$ python -q
>>> import numpy as np
>>> import numpy.linalg as la
>>> np.set_printoptions(precision=1, suppress=True, linewidth=160, floatmode="fixed")
>>> arr = np.loadtxt("dump.csv", delimiter=",")
>>> print(arr)
[[-5.0 -1.0  0.0  0.0  3.0]
 [ 4.0  0.0 -2.0 -2.0  5.0]
 [-5.0 -1.0  0.0  0.0  3.0]
 [ 3.0  4.0  2.0  4.0  5.0]]
>>> r = la.matrix_rank(arr)
>>> print(r)
3
>>> null = la.svd(arr)[2][r:].T
>>> print(np.allclose(arr @ null, 0))
True
>>> print(np.round(arr @ null, 1) + 0)
[[0.0 0.0]
 [0.0 0.0]
 [0.0 0.0]
 [0.0 0.0]]
>>> print(null.shape)
(5, 2)
>>> print([int(la.matrix_rank(arr[:i])) for i in range(1, len(arr) + 1)])
[1, 2, 2, 3]
>>> theta = np.radians(60)
>>> R = np.eye(5)
>>> R[0, 0] = R[4, 4] = np.cos(theta)
>>> R[0, 4], R[4, 0] = -np.sin(theta), np.sin(theta)
>>> print(R)
[[ 0.5  0.0  0.0  0.0 -0.9]
 [ 0.0  1.0  0.0  0.0  0.0]
 [ 0.0  0.0  1.0  0.0  0.0]
 [ 0.0  0.0  0.0  1.0  0.0]
 [ 0.9  0.0  0.0  0.0  0.5]]
>>> Y = arr @ R.T
>>> print(np.allclose(arr @ arr.T, Y @ Y.T))
True
>>> print(np.round(la.svd(arr, compute_uv=False), 1) + 0, np.round(la.svd(Y, compute_uv=False), 1) + 0)
[9.5 8.2 5.7 0.0] [9.5 8.2 5.7 0.0]
>>> print(np.round(la.det(R), 1), np.trace(R))
1.0 4.0
>>> M = 5 * np.eye(3) + np.ones((3, 3))
>>> print(M)
[[6.0 1.0 1.0]
 [1.0 6.0 1.0]
 [1.0 1.0 6.0]]
>>> # equal to its transpose
>>> rng = np.random.default_rng(36)
>>> labels = rng.permutation(3)
>>> Y = M[:, labels] * rng.choice([-1, 1], 3)
>>> print(Y)
[[-6.0 -1.0 -1.0]
 [-1.0 -6.0 -1.0]
 [-1.0 -1.0 -6.0]]
>>> Uu, _, vt = la.svd(M.T @ Y)
>>> print(np.round(Uu @ vt, 1) + 0)
[[-1.0  0.0  0.0]
 [ 0.0 -1.0  0.0]
 [ 0.0  0.0 -1.0]]
>>> print(np.round(la.lstsq(M, Y)[0], 1) + 0)
[[-1.0  0.0  0.0]
 [ 0.0 -1.0  0.0]
 [ 0.0  0.0 -1.0]]
